% python3 -q
>>> import numpy as np
>>> from numpy import linalg as LA
>>> np.set_printoptions(precision=3, suppress=True, linewidth=140)
>>> W0 = np.array([[-1.1, -0.5, -0.2, 1.0],
...     [-0.6, 0.3, -0.6, 0.8],
...     [0.1, 2.1, -0.3, -1.0],
...     [-0.7, 1.0, -0.6, 1.0],
...     [0.3, -0.8, 1.5, -1.5],
...     [-1.5, 0.1, -0.9, -0.1],
...     [-2.3, 1.6, 0.8, 0.4],
...     [-0.5, -0.3, 0.3, -0.7],
...     [1.5, 0.0, 0.0, -0.7],
...     [0.3, -0.5, 0.5, -0.9],
...     [0.3, 0.7, -1.5, -1.0],
...     [0.9, -0.6, -0.3, 0.0],
...     [0.6, -0.6, 0.5, 1.4],
...     [0.1, -0.1, 0.9, -1.5],
...     [-0.1, 1.4, 0.1, 0.7],
...     [-0.1, -0.3, 0.1, 1.2],
...     [-0.9, -0.9, -0.4, 2.3],
...     [0.0, -0.2, 0.0, 0.4],
...     [0.1, 1.9, -1.2, -2.1]])
>>> rng = np.random.default_rng(5454)
>>> W0[:, 0] = -3 * W0[:, 3] + 0.02 * rng.normal(size=19)
>>> W0
array([[-2.981, -0.5  , -0.2  ,  1.   ],
       [-2.385,  0.3  , -0.6  ,  0.8  ],
       [ 3.013,  2.1  , -0.3  , -1.   ],
       [-3.   ,  1.   , -0.6  ,  1.   ],
       [ 4.49 , -0.8  ,  1.5  , -1.5  ],
       [ 0.288,  0.1  , -0.9  , -0.1  ],
       [-1.222,  1.6  ,  0.8  ,  0.4  ],
       [ 2.089, -0.3  ,  0.3  , -0.7  ],
       [ 2.111,  0.   ,  0.   , -0.7  ],
       [ 2.681, -0.5  ,  0.5  , -0.9  ],
       [ 3.006,  0.7  , -1.5  , -1.   ],
       [-0.008, -0.6  , -0.3  ,  0.   ],
       [-4.202, -0.6  ,  0.5  ,  1.4  ],
       [ 4.509, -0.1  ,  0.9  , -1.5  ],
       [-2.082,  1.4  ,  0.1  ,  0.7  ],
       [-3.603, -0.3  ,  0.1  ,  1.2  ],
       [-6.885, -0.9  , -0.4  ,  2.3  ],
       [-1.182, -0.2  ,  0.   ,  0.4  ],
       [ 6.291,  1.9  , -1.2  , -2.1  ]])
>>> Xs = (W0 - W0.mean(axis=0)) / W0.std(axis=0)
>>> Xs.std(axis=0)
array([1., 1., 1., 1.])
>>> beta = LA.lstsq(np.delete(Xs, 3, axis=1), Xs[:, 3])[0]
>>> round(1 - np.var(Xs[:, 3] - np.delete(Xs, 3, axis=1) @ beta), 3)
np.float64(1.0)
>>> np.abs(beta).argmax()
np.int64(0)
>>> z = W0[:, 2] > np.median(W0[:, 2])
>>> u = W0[z].mean(axis=0) - W0[~z].mean(axis=0)
>>> np.argsort(-np.abs(u).round(6), kind="stable")
array([2, 0, 1, 3])
>>> W2 = W0[[10, 11]].astype(float)
>>> for _ in range(3):
...     z = LA.norm(W0[:, None] - W2, axis=-1).argmin(axis=1)
...     W2 = np.array([W0[z == j].mean(axis=0) for j in range(2)])
... 
>>> z
array([1, 1, 0, 1, 0, 1, 1, 0, 0, 0, 0, 1, 1, 0, 1, 1, 1, 1, 0])
>>> W2[1] - W2[0]
array([-6.002, -0.257, -0.161,  2.002])
>>> Xs = W0 - W0.mean(axis=0)
>>> V = LA.svd(Xs)[2][:3]
>>> other = Xs - Xs @ V.T @ V
>>> (Xs @ V.T).std(axis=0)
array([3.623, 0.959, 0.607])
>>> round(LA.norm(other) / LA.norm(Xs), 3)
np.float64(0.001)
>>> np.round(np.cov(Xs @ V.T, rowvar=False), 3) + 0
array([[13.852,  0.   ,  0.   ],
       [ 0.   ,  0.97 ,  0.   ],
       [ 0.   ,  0.   ,  0.389]])
>>> proj = W0 @ LA.solve(W0.T @ W0, W0.T)
>>> np.round(LA.eigvalsh(proj), 3) + 0
array([0., 0., 0., 0., 0., 0., 0., 0., 0., 0., 0., 0., 0., 0., 0., 1., 1., 1., 1.])
>>> E = np.load("block17.npy")
>>> E
array([[ 43,  -3,   0,   2,  -3],
       [ -1,  41,   2,  -1,  -3],
       [ -3,  -2,  39,   3,  -2],
       [ -1,   2,  -1, -38,   0],
       [  3,  -2,  -2,   1,  18]])
>>> x = np.array([0, 1, 2, 2, 1])
>>> y = E @ x
>>> y
array([ -2,  40,  80, -76,  14])
>>> LA.solve(E, y + E[:, 0])
array([1., 1., 2., 2., 1.])
>>> np.round(LA.solve(E, E[:, 1]), 3) + 0
array([0., 1., 0., 0., 0.])
>>> np.round(LA.solve(E, y), 3) + 0
array([0., 1., 2., 2., 1.])
>>> np.round(LA.solve(E.T, E[2]), 3) + 0
array([0., 0., 1., 0., 0.])
